$ python -q
>>> import numpy as np
>>> from numpy import linalg as LA
>>> np.set_printoptions(precision=3, suppress=True, linewidth=100, floatmode="fixed")
>>> mat = np.loadtxt("x.csv", delimiter=",")
>>> mat
array([[ 1.483, -0.373, -1.750],
       [ 1.237, -0.156, -1.321],
       [ 0.749, -0.421, -2.031],
       [ 2.139, -0.524, -1.490],
       [ 1.473, -0.467, -1.737]])
>>> P = mat @ LA.solve(mat.T @ mat, mat.T)
>>> P @ mat[:, 0]
array([1.483, 1.237, 0.749, 2.139, 1.473])
>>> np.allclose(P @ P, P)
True
>>> other = np.c_[mat[:, :2] @ np.array([[-1, 2], [1, -2]]), np.array([1, -1, 1, -3, -3])]
>>> other
array([[-1.856,  3.712,  1.000],
       [-1.393,  2.786, -1.000],
       [-1.170,  2.340,  1.000],
       [-2.663,  5.326, -3.000],
       [-1.940,  3.880, -3.000]])
>>> np.round(LA.lstsq(mat, other[:, 0])[0], 3) + 0
array([-1.000,  1.000,  0.000])
>>> np.round(LA.norm(other - mat @ LA.lstsq(mat, other)[0], axis=0), 3) + 0
array([0.000, 0.000, 2.637])
>>> LA.matrix_rank(np.c_[mat, other])
np.int64(4)
>>> f = np.array([2, 0, 0, 2])
>>> F = 3 * np.eye(4) + np.outer(f, f)
>>> F
array([[7.000, 0.000, 0.000, 4.000],
       [0.000, 3.000, 0.000, 0.000],
       [0.000, 0.000, 3.000, 0.000],
       [4.000, 0.000, 0.000, 7.000]])
>>> th = np.radians(30)
>>> Rm = np.eye(4)
>>> Rm[1, 1] = Rm[2, 2] = np.cos(th)
>>> Rm[1, 2], Rm[2, 1] = -np.sin(th), np.sin(th)
>>> Rm
array([[ 1.000,  0.000,  0.000,  0.000],
       [ 0.000,  0.866, -0.500,  0.000],
       [ 0.000,  0.500,  0.866,  0.000],
       [ 0.000,  0.000,  0.000,  1.000]])
>>> other = F @ Rm.T
>>> np.abs(other - F).max(axis=0)
array([0.000, 1.500, 1.500, 0.000])
>>> np.allclose(F @ F.T, other @ other.T)
True
>>> m1 = np.array([[9, 6, -9, -9], [6, 8, -6, -12], [-9, -6, 9, 9], [-9, -12, 9, 18]])
>>> m1
array([[  9,   6,  -9,  -9],
       [  6,   8,  -6, -12],
       [ -9,  -6,   9,   9],
       [ -9, -12,   9,  18]])
>>> vals, V = LA.eigh(m1)
>>> np.unique(vals.round(6) + 0, return_counts=True)[1]
array([2, 1, 1])
>>> np.abs(V[:, -1])
array([0.432, 0.439, 0.432, 0.659])
>>> np.round(LA.eigvalsh(m1 @ m1), 3) + 0
array([   0.000,    0.000,   38.299, 1429.701])
>>> np.round(V.T @ V, 3) + 0
array([[1.000, 0.000, 0.000, 0.000],
       [0.000, 1.000, 0.000, 0.000],
       [0.000, 0.000, 1.000, 0.000],
       [0.000, 0.000, 0.000, 1.000]])
>>> np.abs(V[:, -1]).round(6).argmax()
np.int64(3)
>>> V @ np.diag(vals) @ V.T
array([[  9.000,   6.000,  -9.000,  -9.000],
       [  6.000,   8.000,  -6.000, -12.000],
       [ -9.000,  -6.000,   9.000,   9.000],
       [ -9.000, -12.000,   9.000,  18.000]])
>>> vals.round(3) + 0
array([ 0.000,  0.000,  6.189, 37.811])
